% ipython --no-banner

In [1]: import numpy as np

In [2]: import numpy.linalg as la

In [3]: np.set_printoptions(precision=2, suppress=True, linewidth=140)

In [4]: def tidy(a):
   ...:     return np.round(a, 2) + 0
   ...: 

In [5]: feats = np.load("m.npy")

In [6]: feats
Out[6]: 
array([[-1.02,  1.03, -0.18],
       [ 4.53, -2.94,  0.32],
       [ 6.87, -4.52,  0.17],
       [-2.25,  1.61, -0.05],
       [ 2.41, -1.61,  0.13],
       [ 7.39, -4.8 , -0.91],
       [-2.33,  1.7 ,  0.26],
       [ 1.33, -0.73,  0.59],
       [ 2.  , -2.04, -0.84],
       [-0.69,  0.44,  0.02],
       [-2.52,  1.73, -0.15],
       [ 0.85, -0.31,  0.21],
       [ 2.96, -1.77, -0.43],
       [ 0.95, -0.58,  0.19],
       [-2.44,  1.73,  0.37],
       [ 5.13, -3.15, -0.08],
       [-2.21,  0.72,  0.16],
       [-1.67,  1.33,  0.05],
       [-6.07,  3.64,  0.36],
       [-3.14,  2.46, -0.26],
       [-3.06,  2.19,  0.23],
       [-3.81,  2.69, -0.11],
       [ 3.34, -1.61, -0.38],
       [-1.75,  2.22,  0.23],
       [-0.09, -0.13, -0.16],
       [-6.79,  4.45, -0.07],
       [ 0.5 ,  0.39,  0.21],
       [-1.54,  1.01, -0.13],
       [ 0.81, -0.96,  0.07]])

In [7]: Ac = (feats - feats.mean(axis=0)) / feats.std(axis=0)

In [8]: np.argwhere(np.abs(Ac) > 2)
Out[8]: 
array([[2, 0],
       [2, 1],
       [5, 0],
       [5, 1],
       [5, 2],
       [8, 2]])

In [9]: b = la.lstsq(np.delete(Ac, 0, axis=1), Ac[:, 0])[0]

In [10]: np.abs(b).argmax()
Out[10]: np.int64(0)

In [11]: M2 = np.array([[1, -2, 2], [-2, -1, -2], [2, -2, 1]])

In [12]: la.matrix_rank(feats @ M2)
Out[12]: np.int64(3)

In [13]: tidy(np.einsum("ij->j", feats))
Out[13]: array([-2.31,  4.19, -0.18])

In [14]: A = np.load("arr.npy")

In [15]: A
Out[15]: 
array([[ 0.2 , -0.9 ,  0.44,  1.  ],
       [-0.5 , -0.4 , -1.35,  0.1 ],
       [-0.2 ,  0.1 , -0.49,  0.4 ],
       [ 1.3 ,  0.4 ,  3.85, -0.2 ],
       [ 0.4 , -1.4 ,  1.18, -0.2 ],
       [-0.2 ,  0.4 , -0.52,  1.1 ],
       [-1.  ,  0.7 , -2.93,  0.4 ],
       [-0.3 , -0.1 , -0.82, -0.2 ],
       [ 0.  ,  0.2 ,  0.03, -0.7 ],
       [ 1.4 ,  0.2 ,  4.2 , -0.2 ],
       [ 0.4 , -2.1 ,  1.24,  0.2 ],
       [ 0.2 ,  1.5 ,  0.58,  1.8 ],
       [ 1.5 ,  0.  ,  4.49,  0.8 ],
       [ 0.  ,  1.7 , -0.1 ,  0.9 ],
       [ 1.2 , -0.7 ,  3.69, -1.2 ],
       [ 2.3 , -1.5 ,  6.84, -1.6 ],
       [-0.7 , -0.6 , -2.12,  1.2 ],
       [-0.2 ,  2.2 , -0.57,  0.2 ],
       [ 1.3 , -0.7 ,  3.76,  2.3 ],
       [ 0.8 , -0.9 ,  2.52, -0.3 ],
       [-0.1 , -0.1 , -0.38,  0.3 ],
       [-0.4 , -0.5 , -1.  , -0.5 ],
       [ 1.4 ,  1.3 ,  4.25, -0.1 ],
       [ 1.3 , -0.3 ,  3.86, -1.3 ],
       [ 0.2 , -1.1 ,  0.47, -0.4 ],
       [ 0.3 ,  0.6 ,  0.92, -1.7 ],
       [ 0.8 ,  1.  ,  2.33, -0.2 ],
       [ 1.3 ,  0.  ,  4.09,  0.2 ],
       [-0.9 , -0.7 , -2.79, -0.9 ],
       [-2.  ,  0.7 , -5.93,  0.3 ]])

In [16]: Ac = (A - A.mean(axis=0)) / A.std(axis=0)

In [17]: tidy(Ac.std(axis=0))
Out[17]: array([1., 1., 1., 1.])

In [18]: b = la.lstsq(np.delete(Ac, 3, axis=1), Ac[:, 3])[0]

In [19]: tidy(b)
Out[19]: array([ 6.55,  0.2 , -6.72])

In [20]: d = la.norm(A[:, None] - A[None], axis=-1)

In [21]: la.matrix_rank(d ** 2)
Out[21]: np.int64(6)

In [22]: tidy(d[:5, :5])
Out[22]: 
array([[0.  , 2.18, 1.54, 4.  , 1.51],
       [2.18, 0.  , 1.08, 5.57, 2.88],
       [1.54, 1.08, 0.  , 4.64, 2.4 ],
       [4.  , 5.57, 4.64, 0.  , 3.34],
       [1.51, 2.88, 2.4 , 3.34, 0.  ]])

In [23]: d[5].round(6).argsort(kind="stable")[:4]
Out[23]: array([ 5,  2, 20, 13])

In [24]: d.mean(axis=1).argmax()
Out[24]: np.int64(29)

In [25]: hat = A @ la.solve(A.T @ A, A.T)

In [26]: tidy(np.diag(hat))
Out[26]: 
array([0.16, 0.11, 0.06, 0.08, 0.07, 0.09, 0.06, 0.03, 0.03, 0.08, 0.19, 0.19, 0.13, 0.16, 0.13, 0.28, 0.1 , 0.18, 0.37, 0.11, 0.03, 0.17,
       0.17, 0.12, 0.11, 0.16, 0.09, 0.25, 0.15, 0.15])

In [27]: tidy(np.trace(hat))
Out[27]: np.float64(4.0)

In [28]: Ac = A - A.mean(axis=0)

In [29]: V = la.svd(Ac)[2][:3]

In [30]: M2 = Ac - Ac @ V.T @ V

In [31]: tidy(np.diag(V.T @ V))
Out[31]: array([0.1, 1. , 0.9, 1. ])

In [32]: M2 = np.array([[1, -1, 1, 5], [-4, -1, -1, -2], [0, 3, 5, 2], [2, 0, 4, -2]])

In [33]: F = np.tril(M2)

In [34]: F
Out[34]: 
array([[ 1,  0,  0,  0],
       [-4, -1,  0,  0],
       [ 0,  3,  5,  0],
       [ 2,  0,  4, -2]])

In [35]: basis = A[[29, 4]].astype(float)

In [36]: for _ in range(5):
    ...:     z = la.norm(A[:, None] - basis, axis=-1).argmin(axis=1)
    ...:     basis = np.array([A[z == j].mean(axis=0) for j in range(2)])
    ...: 

In [37]: z
Out[37]: array([1, 0, 0, 1, 1, 0, 0, 0, 0, 1, 1, 0, 1, 0, 1, 1, 0, 0, 1, 1, 0, 0, 1, 1, 1, 1, 1, 1, 0, 0])

In [38]: np.bincount(z)
Out[38]: array([14, 16])

In [39]: tidy(basis)
Out[39]: 
array([[-0.45,  0.36, -1.31,  0.31],
       [ 1.01, -0.38,  3.01, -0.18]])

In [40]: tidy(basis[1] - basis[0])
Out[40]: array([ 1.46, -0.75,  4.32, -0.5 ])
